In [1]: import numpy as np

In [2]: np.set_printoptions(precision=4, suppress=True, linewidth=120)

In [3]: def tidy(a):
   ...:     return np.round(a, 4) + 0
   ...: 

In [4]: M = np.load("m.npy")

In [5]: M
Out[5]: 
array([[-2.,  1.,  0.,  0.,  0.,  0.,  0.,  0.,  0.,  0.,  0.,  0.,  0.,  0.,  0.],
       [ 0., -2.,  1.,  0.,  0.,  0.,  0.,  0.,  0.,  0.,  0.,  0.,  0.,  0.,  0.],
       [ 0.,  0., -2.,  1.,  0.,  0.,  0.,  0.,  0.,  0.,  0.,  0.,  0.,  0.,  0.],
       [ 0.,  0.,  0., -2.,  1.,  0.,  0.,  0.,  0.,  0.,  0.,  0.,  0.,  0.,  0.],
       [ 0.,  0.,  0.,  0., -2.,  1.,  0.,  0.,  0.,  0.,  0.,  0.,  0.,  0.,  0.],
       [ 0.,  0.,  0.,  0.,  0., -2.,  1.,  0.,  0.,  0.,  0.,  0.,  0.,  0.,  0.],
       [ 0.,  0.,  0.,  0.,  0.,  0., -2.,  1.,  0.,  0.,  0.,  0.,  0.,  0.,  0.],
       [ 0.,  0.,  0.,  0.,  0.,  0.,  0., -2.,  1.,  0.,  0.,  0.,  0.,  0.,  0.],
       [ 0.,  0.,  0.,  0.,  0.,  0.,  0.,  0., -2.,  1.,  0.,  0.,  0.,  0.,  0.],
       [ 0.,  0.,  0.,  0.,  0.,  0.,  0.,  0.,  0., -2.,  1.,  0.,  0.,  0.,  0.],
       [ 0.,  0.,  0.,  0.,  0.,  0.,  0.,  0.,  0.,  0., -2.,  1.,  0.,  0.,  0.],
       [ 0.,  0.,  0.,  0.,  0.,  0.,  0.,  0.,  0.,  0.,  0., -2.,  1.,  0.,  0.],
       [ 0.,  0.,  0.,  0.,  0.,  0.,  0.,  0.,  0.,  0.,  0.,  0., -2.,  1.,  0.],
       [ 0.,  0.,  0.,  0.,  0.,  0.,  0.,  0.,  0.,  0.,  0.,  0.,  0., -2.,  1.],
       [ 0.,  0.,  0.,  0.,  0.,  0.,  0.,  0.,  0.,  0.,  0.,  0.,  0.,  0., -2.]])

In [6]: tidy(np.sort(np.linalg.eigvals(M)))
Out[6]: array([-2., -2., -2., -2., -2., -2., -2., -2., -2., -2., -2., -2., -2., -2., -2.])

In [7]: [int(np.linalg.matrix_rank(np.linalg.matrix_power(M, p))) for p in range(1, 16)]
Out[7]: [15, 15, 15, 15, 15, 15, 15, 15, 15, 15, 15, 15, 15, 15, 15]

In [8]: np.linalg.matrix_rank(M - M[0, 0] * np.eye(15))
Out[8]: np.int64(14)
